% python3 -q
>>> import numpy as np
>>> np.set_printoptions(precision=2, suppress=True, linewidth=140, legacy="1.25")
>>> A = np.load("dump.npy")
>>> print(A)
[[-0.6 -0.3  0.6 -0.3 -0.9  1.7  0.  -1.   0.4 -1.5 -0.3  0.1  0.2  0.2]
 [-0.8  0.1  0.2  1.4 -0.4 -0.9 -0.1 -0.3  1.1  0.6 -1.1  0.2  0.4 -0.2]
 [-1.6 -0.6  0.3 -1.8  0.4  2.6  0.1  1.2 -0.4 -1.   0.1  0.3  0.  -0.2]
 [-1.3 -1.2 -0.2 -1.4  0.3  0.4 -1.   0.4 -1.  -0.2  0.1  0.   0.   0.1]
 [ 0.5 -1.4 -1.3  0.  -1.3  0.9  1.1  0.2 -0.4  0.4 -0.3  1.1  0.6  0.3]
 [ 0.7  1.7  0.3 -0.6 -0.5 -0.7  2.2  1.5 -0.3  0.1  1.2  1.9  1.2  0.7]
 [-1.8 -0.6  0.6 -0.2 -1.6  1.5  0.  -0.5 -1.2  0.4  1.  -2.2 -0.3  0.1]
 [ 1.  -0.5  1.4 -1.3 -0.9 -2.5  0.3 -1.   0.6 -0.2  0.1  0.8 -0.6  0.5]
 [ 0.2  1.1 -2.7  1.4 -1.1 -1.8  0.3 -1.   0.9  0.1 -1.6  1.5  0.9  0.4]
 [-1.9  0.  -0.8  0.9  0.6 -2.3  0.2  0.1  0.6  2.1  0.   0.4 -0.1  2. ]
 [ 0.8 -0.1 -1.  -0.9 -0.7  0.5  0.3  0.6  1.6 -1.4 -1.4 -0.2  1.4  0.8]
 [-2.1 -0.5  0.4  1.2 -0.4 -1.2 -1.3 -1.3 -0.3 -2.   1.3  0.6 -0.4  1.6]
 [-1.4 -0.6 -1.1  0.3  0.2  2.  -2.9 -1.2 -0.7  1.4  0.5 -1.   0.   0.8]
 [-0.3 -0.2  0.6 -0.1  0.6 -0.5 -1.  -0.6  0.2  0.8 -1.4 -0.8  1.5  0.1]]
>>> r0 = np.array([3, 0])
>>> np.convolve(A[1], r0)
array([-2.4,  0.3,  0.6,  4.2, -1.2, -2.7, -0.3, -0.9,  3.3,  1.8, -3.3,  0.6,  1.2, -0.6,  0. ])
>>> np.polyval(r0, A[1])
array([-2.4,  0.3,  0.6,  4.2, -1.2, -2.7, -0.3, -0.9,  3.3,  1.8, -3.3,  0.6,  1.2, -0.6])
>>> mat = np.load("block5.npy")
>>> mat
array([[ 33,  -3,  36,  31, -12,  40,  28,  15,  -7,  25,  22,  -8, -16],
       [ -3,  28,   4,  12, -17,   1,   8,  23, -19, -13, -26, -16, -26],
       [ 36,   4,  42,  40, -23,  46,  32,  28, -15,  22,  15, -15, -24],
       [ 31,  12,  40,  44, -35,  43,  24,  41, -21,   9,  -2, -24, -26],
       [-12, -17, -23, -35,  49, -25, -12, -55,  31,  12,  23,  24,  21],
       [ 40,   1,  46,  43, -25,  51,  36,  30, -16,  26,  20, -14, -24],
       [ 28,   8,  32,  24, -12,  36,  64,  20, -28,  36,  32,   8, -40],
       [ 15,  23,  28,  41, -55,  30,  20,  63, -38, -11, -25, -27, -30],
       [ -7, -19, -15, -21,  31, -16, -28, -38,  31,   1,  10,   9,  29],
       [ 25, -13,  22,   9,  12,  26,  36, -11,   1,  37,  42,  14, -10],
       [ 22, -26,  15,  -2,  23,  20,  32, -25,  10,  42,  54,  25,   3],
       [ -8, -16, -15, -24,  24, -14,   8, -27,   9,  14,  25,  26,  11],
       [-16, -26, -24, -26,  21, -24, -40, -30,  29, -10,   3,  11,  42]])
>>> U, sig, vt = np.linalg.svd(mat)
>>> V = vt[:(sig > 1e-8).sum()]
>>> rng = np.random.default_rng(100)
>>> x = mat[5] + 3 * mat[7] + rng.integers(2) * np.eye(13)[8]
>>> x
array([  85.,   70.,  130.,  166., -190.,  141.,   96.,  219., -129.,   -7.,  -55.,  -95., -114.])
>>> print(np.linalg.matrix_rank(np.vstack([mat, x])))
5
>>> print(np.allclose(V.T @ V @ x, x))
False
